$ python3 -q
>>> import numpy as np
>>> np.set_printoptions(precision=2, suppress=True, linewidth=160, floatmode="fixed")
>>> M = np.array([[-1, 2, 0, 2, -1, -1, 2, 0, 2, -2, -2, -1, -2],
...     [0, -2, 1, -1, -1, -1, 1, -1, 2, -2, 0, -1, 1],
...     [1, 0, 2, -1, -1, 1, -1, -1, 2, -1, -1, -2, -1],
...     [-2, 2, 1, -1, 1, -2, 1, 0, -2, -1, 0, -1, -2],
...     [2, 1, 1, -1, 0, 0, 2, -1, 0, 1, 2, 2, 0],
...     [-2, -2, 1, 2, 1, -2, 2, 1, -1, 0, -2, 1, -2],
...     [2, -2, 1, -2, 0, 2, 1, -1, 0, -1, 0, -1, 1],
...     [-1, -2, 0, 2, 2, 2, -1, 2, -1, -1, 2, -1, 2],
...     [-1, 2, -2, 0, -1, -1, -2, 0, 2, -1, -2, 1, 0],
...     [2, 1, -2, 0, 2, -1, 0, -2, -2, -2, 1, 2, 0],
...     [-2, -1, 0, -2, 2, 0, 0, 2, 0, 0, -1, -2, -2],
...     [1, -2, 1, 2, 0, 0, 1, -2, 2, -2, -2, -1, 2]])
>>> M[-1] = M[0] + -3 * M[1]
>>> M
array([[-1,  2,  0,  2, -1, -1,  2,  0,  2, -2, -2, -1, -2],
       [ 0, -2,  1, -1, -1, -1,  1, -1,  2, -2,  0, -1,  1],
       [ 1,  0,  2, -1, -1,  1, -1, -1,  2, -1, -1, -2, -1],
       [-2,  2,  1, -1,  1, -2,  1,  0, -2, -1,  0, -1, -2],
       [ 2,  1,  1, -1,  0,  0,  2, -1,  0,  1,  2,  2,  0],
       [-2, -2,  1,  2,  1, -2,  2,  1, -1,  0, -2,  1, -2],
       [ 2, -2,  1, -2,  0,  2,  1, -1,  0, -1,  0, -1,  1],
       [-1, -2,  0,  2,  2,  2, -1,  2, -1, -1,  2, -1,  2],
       [-1,  2, -2,  0, -1, -1, -2,  0,  2, -1, -2,  1,  0],
       [ 2,  1, -2,  0,  2, -1,  0, -2, -2, -2,  1,  2,  0],
       [-2, -1,  0, -2,  2,  0,  0,  2,  0,  0, -1, -2, -2],
       [-1,  8, -3,  5,  2,  2, -1,  3, -4,  4, -2,  2, -5]])
>>> # looks like rank 11
>>> t3 = np.stack([M, 2 * M, M[::-1]])
>>> print(np.einsum("bij,cij->bc", t3, t3))
[[ 472  944  -24]
 [ 944 1888  -48]
 [ -24  -48  472]]
>>> (t3 @ M.T).shape
(3, 12, 12)
>>> E = np.array([[2, 2, -2],
...     [0, 0, 0],
...     [0, 0, 0],
...     [0, 0, 0],
...     [0, -1, 1],
...     [0, 0, 0],
...     [-1, -2, 2],
...     [-1, -1, 1],
...     [0, 0, 0],
...     [1, 1, -1],
...     [0, 0, 0],
...     [2, 1, -1],
...     [2, 2, -2],
...     [0, 0, 0]])
>>> E
array([[ 2,  2, -2],
       [ 0,  0,  0],
       [ 0,  0,  0],
       [ 0,  0,  0],
       [ 0, -1,  1],
       [ 0,  0,  0],
       [-1, -2,  2],
       [-1, -1,  1],
       [ 0,  0,  0],
       [ 1,  1, -1],
       [ 0,  0,  0],
       [ 2,  1, -1],
       [ 2,  2, -2],
       [ 0,  0,  0]])
>>> # rows 1 and 2 are equal
>>> [round(float(x), 2) for x in np.linalg.svd(E, compute_uv=False)[:3]]
[6.71, 1.4, 0.0]
>>> np.linalg.cond(E) > 100
np.True_
>>> np.argsort(-np.linalg.norm(E, axis=0).round(6), kind="stable")[:3]
array([1, 2, 0])
>>> K = np.array([[-1, 0, 0, 0, 0],
...     [0, 0, 0, 0, 0],
...     [1, 0, 0, 0, 0],
...     [-1, 0, 0, 0, 0],
...     [-1, 0, -1, 0, 0],
...     [0, -2, 0, 0, 0],
...     [0, 0, 0, 0, -1],
...     [0, 0, 0, 0, 0]])
>>> # rows and columns are dependent
>>> rank = np.linalg.matrix_rank(K)
>>> rank
np.int64(4)
>>> ns = np.linalg.svd(K)[2][rank:].T
>>> [int(np.linalg.matrix_rank(K[:, :j + 1])) for j in range(5)]
[1, 2, 3, 3, 4]
>>> np.linalg.matrix_rank(K.T @ K), np.linalg.matrix_rank(K @ K.T)
(np.int64(4), np.int64(4))
>>> m1 = np.array([[57, 19, -45, 20, -16],
...     [19, 15, -18, 7, -20],
...     [-45, -18, 51, -39, 7],
...     [20, 7, -39, 46, 7],
...     [-16, -20, 7, 7, 45]])
>>> # looks like rank 4
>>> A2 = m1[0, 0] * m1[1:] - np.outer(m1[1:, 0], m1[0])
>>> A2
array([[    0,   494,  -171,    19,  -836],
       [    0,  -171,   882, -1323,  -321],
       [    0,    19, -1323,  2222,   719],
       [    0,  -836,  -321,   719,  2309]])
>>> np.linalg.matrix_rank(A2), np.linalg.matrix_rank(m1)
(np.int64(3), np.int64(4))
>>> print(np.flatnonzero(~A2.round(6).any(axis=1)))
[]
>>> f = np.array([3, -2, 4, 1])
>>> v = np.array([-2, -3, -2, -1, 3, 3, 3, 2, 2, 3, 0, 0, -2])
>>> arr = np.outer(f, v)
>>> arr
array([[ -6,  -9,  -6,  -3,   9,   9,   9,   6,   6,   9,   0,   0,  -6],
       [  4,   6,   4,   2,  -6,  -6,  -6,  -4,  -4,  -6,   0,   0,   4],
       [ -8, -12,  -8,  -4,  12,  12,  12,   8,   8,  12,   0,   0,  -8],
       [ -2,  -3,  -2,  -1,   3,   3,   3,   2,   2,   3,   0,   0,  -2]])
>>> Uu, s, Vh = np.linalg.svd(m1)
>>> np.argmax(s[:-1] / (s[1:] + 1e-6)) + 1
np.int64(4)
>>> print(s.round(2) + 0)
[130.97  58.84  21.45   2.73   0.00]
>>> A2 = Uu[:, :4] @ np.diag(s[:4]) @ Vh[:4]
>>> np.linalg.matrix_rank(m1, rtol=0.05)
np.int64(3)
>>> np.round(np.abs(m1 - A2).max(), 2)
np.float64(0.0)
>>> np.linalg.matrix_rank(A2)
np.int64(4)
>>> A2
array([[ 57.00,  19.00, -45.00,  20.00, -16.00],
       [ 19.00,  15.00, -18.00,   7.00, -20.00],
       [-45.00, -18.00,  51.00, -39.00,   7.00],
       [ 20.00,   7.00, -39.00,  46.00,   7.00],
       [-16.00, -20.00,   7.00,   7.00,  45.00]])
